$ python3 -q
>>> import numpy as np
>>> np.set_printoptions(precision=3, suppress=True, linewidth=140)
>>> def rnd(a):
...     return np.round(a, 3) + 0
... 
>>> M = np.load("run6.npy")
>>> M
array([[-11.589,   8.442,   8.987,  20.053, -10.178, -31.264],
       [ -9.606,   9.294,  10.453,  19.08 , -11.7  , -27.968],
       [-10.449,  10.19 ,   9.627,  20.302,  -9.297, -29.75 ],
       [ -6.981,  10.319,  10.818,  20.187, -10.495, -28.847],
       [-11.446,  11.753,   9.324,  19.124,  -8.544, -32.285],
       [ -9.174,   9.877,   9.874,  18.92 , -11.317, -28.869],
       [ -6.4  ,  11.24 ,  10.083,  19.579,  -9.494, -29.492],
       [ -9.89 ,  10.899,   9.161,  19.442, -10.814, -30.574],
       [-11.897,   9.541,   9.687,  19.295, -10.622, -29.881],
       [-12.139,  10.428,   9.738,  20.193,  -8.07 , -30.037],
       [ -9.992,   6.631,  10.231,  19.045,  -9.217, -30.184],
       [-10.533,  11.093,   9.911,  20.069, -10.603, -29.684],
       [ -9.913,  10.147,  11.038,  19.95 ,  -7.914, -31.799],
       [ -9.365,  10.485,   8.033,  20.52 ,  -8.738, -29.949],
       [ -9.846,  10.977,  10.318,  19.829,  -9.545, -28.574],
       [ -7.925,  11.598,  10.754,  21.61 , -10.01 , -28.838],
       [-11.952,  10.724,  10.87 ,  20.477,  -9.383, -30.722],
       [ -8.235,   7.854,   9.87 ,  20.497,  -9.225, -31.415],
       [-10.8  ,   9.75 ,   9.885,  19.953,  -8.646, -31.499],
       [ -9.638,   9.12 ,  10.276,  19.505, -10.917, -29.959],
       [-11.735,   8.097,   9.823,  19.07 ,  -9.292, -28.266],
       [ -8.96 ,  10.311,  11.603,  18.922,  -9.63 , -31.899],
       [ -9.872,  10.478,   9.661,  20.108,  -9.899, -27.96 ],
       [-10.464,   9.411,   7.826,  20.598, -11.031, -30.495],
       [-10.807,   9.122,  10.666,  19.704, -10.17 , -29.222],
       [ -9.594,  10.73 ,   9.716,  20.356,  -9.942, -31.891],
       [ -8.881,  11.193,  10.179,  21.355, -10.738, -30.706],
       [ -8.677,   8.918,  10.809,  19.897,  -9.515, -31.094],
       [ -9.252,  11.497,   9.925,  19.246,  -9.75 , -29.85 ],
       [ -8.441,  11.452,  10.163,  21.345,  -9.721, -30.329]])
>>> lab = M[:, 0] > np.median(M[:, 0])
>>> r0 = M[lab].mean(axis=0) - M[~lab].mean(axis=0)
>>> rnd(r0)
array([ 2.167,  0.544,  0.429,  0.231, -0.47 ,  0.263])
>>> np.argsort(-np.linalg.norm(M, axis=0).round(6), kind="stable")[:3]
array([5, 3, 1])
>>> rnd(np.abs(np.linalg.svd(M)[2][-1]))
array([0.039, 0.262, 0.054, 0.805, 0.397, 0.347])
>>> [round(float(x), 3) for x in np.linalg.svd(M, compute_uv=False)[:3]]
[225.732, 8.338, 6.076]
>>> round(np.log10(np.linalg.cond(M)))
2
>>> np.linalg.cond(M) > 100
np.False_
>>> np.linalg.matrix_rank(M, rtol=0.1)
np.int64(1)
